In [1]: import numpy as np

In [2]: import numpy.linalg as la

In [3]: np.set_printoptions(suppress=True, linewidth=100)

In [4]: K = np.loadtxt("block8.csv", delimiter=",")

In [5]: K
Out[5]: 
array([[0., 0., 1., 1., 0., 1., 1., 0., 0., 1., 0., 1., 0.],
       [0., 0., 0., 0., 1., 0., 0., 1., 1., 0., 1., 0., 0.],
       [1., 0., 0., 1., 0., 1., 1., 0., 0., 0., 0., 1., 0.],
       [1., 0., 1., 0., 0., 1., 1., 0., 0., 1., 0., 1., 1.],
       [0., 1., 0., 0., 0., 0., 0., 1., 1., 0., 1., 0., 0.],
       [1., 0., 1., 1., 0., 0., 1., 0., 0., 1., 0., 1., 1.],
       [1., 0., 1., 1., 0., 1., 0., 0., 0., 0., 0., 1., 1.],
       [0., 1., 0., 0., 1., 0., 0., 0., 0., 0., 1., 0., 0.],
       [0., 1., 0., 0., 1., 0., 0., 0., 0., 0., 0., 0., 0.],
       [1., 0., 0., 1., 0., 1., 0., 0., 0., 0., 0., 1., 1.],
       [0., 1., 0., 0., 1., 0., 0., 1., 0., 0., 0., 0., 0.],
       [1., 0., 1., 1., 0., 1., 1., 0., 0., 1., 0., 0., 0.],
       [0., 0., 0., 1., 0., 1., 1., 0., 0., 1., 0., 0., 0.]])

In [6]: # 2 groups of indices that never mix

In [7]: def softmax(z):
   ...:     e = np.exp(z - z.max(axis=-1, keepdims=True))
   ...:     return e / e.sum(axis=-1, keepdims=True)
   ...: 

In [8]: np.round(softmax(K[4] + 2), 2)
Out[8]: array([0.05, 0.14, 0.05, 0.05, 0.05, 0.05, 0.05, 0.14, 0.14, 0.05, 0.14, 0.05, 0.05])

In [9]: S = K @ K.T / np.sqrt(13)

In [10]: np.round(softmax(S)[4] @ K, 2)
Out[10]: array([0.33, 0.43, 0.28, 0.39, 0.39, 0.39, 0.33, 0.39, 0.29, 0.28, 0.39, 0.33, 0.22])

In [11]: vals, vecs = la.eigh(K)

In [12]: vals.round(2)
Out[12]: array([-2.2 , -1.68, -1.68, -1.  , -1.  , -1.  , -1.  , -1.  ,  0.17,  0.36,  0.83,  3.32,  5.88])

In [13]: np.abs(vecs[:, -1]).round(6).argmax()
Out[13]: np.int64(3)

In [14]: np.unique(vals.round(6) + 0, return_counts=True)[1]
Out[14]: array([1, 1, 1, 5, 1, 1, 1, 1, 1])

In [15]: np.round(la.eigvalsh(K @ K), 2)
Out[15]: array([ 0.03,  0.13,  0.69,  1.  ,  1.  ,  1.  ,  1.  ,  1.  ,  2.83,  2.83,  4.82, 11.05, 34.63])

In [16]: mat = np.loadtxt("arr.csv", delimiter=",")

In [17]: mat
Out[17]: 
array([[ -1.4,  -0.5,   1.2,  -4. ,   0.8,   0.7,   0.4,   0.2,  -0.9,   1.6],
       [ -0.3,  -0.3,   0.2,  -6. ,   0.4,  -0.7,   0.7,  -0.8,   0.1,  -0.3],
       [  2.3,  -0.2,  -0.3, -14. ,  -1.7,   0.7,   0.5,  -0.8,   0.6,   1.3],
       [  2.2,   0.2,   0.2,   4. ,   0.7,   1.5,   2.1,  -0.2,  -0.5,  -0.5],
       [  0.4,  -0.6,   2.7,  10. ,   0.7,   0.9,   0.1,  -0.1,   1.5,   0.5],
       [  0.8,  -0.3,  -1.5,  -9. ,  -1. ,  -1.7,   0.1,   0.8,   1. ,   1.6],
       [ -0.1,  -0.6,   1.7, -11. ,   0. ,   2. ,  -0.5,  -0.5,   1.5,   0.8],
       [ -1.3,   0.7,  -0.6,  -4. ,  -0.7,  -2.7,  -1.5,  -0.2,  -1.2,   0.8],
       [ -1.6,   0.7,  -1.9, -12. ,  -0.3,  -0.3,   2.2,  -0.9,   1.8,   1.7],
       [ -0.5,   0.4,  -0.7,   3. ,   0.1,   1. ,   1. ,  -1. ,  -2. ,   1.8],
       [  0. ,   0.4,   0.3, -10. ,   0.7,  -1. ,   1. ,  -1.5,   1.4,  -0.3],
       [ -0.2,   1.4,   1.2, -21. ,  -0.3,   0.9,  -0.8,   0. ,  -0.2,   0.4],
       [  0.4,   0.4,  -0.7,   8. ,   1.1,  -0.2,  -1. ,  -1. ,   0.2,  -1.5]])

In [18]: # column 3 dominates

In [19]: f, g = mat[10], mat[8]

In [20]: f @ g
Out[20]: np.float64(125.36)

In [21]: f @ f
Out[21]: np.float64(107.04)

In [22]: p = (f @ g) / (f @ f) * f

In [23]: np.round(la.norm(f + g) ** 2 + la.norm(f - g) ** 2, 2)
Out[23]: np.float64(539.32)

In [24]: round((g - p) @ f, 2)
Out[24]: np.float64(0.0)
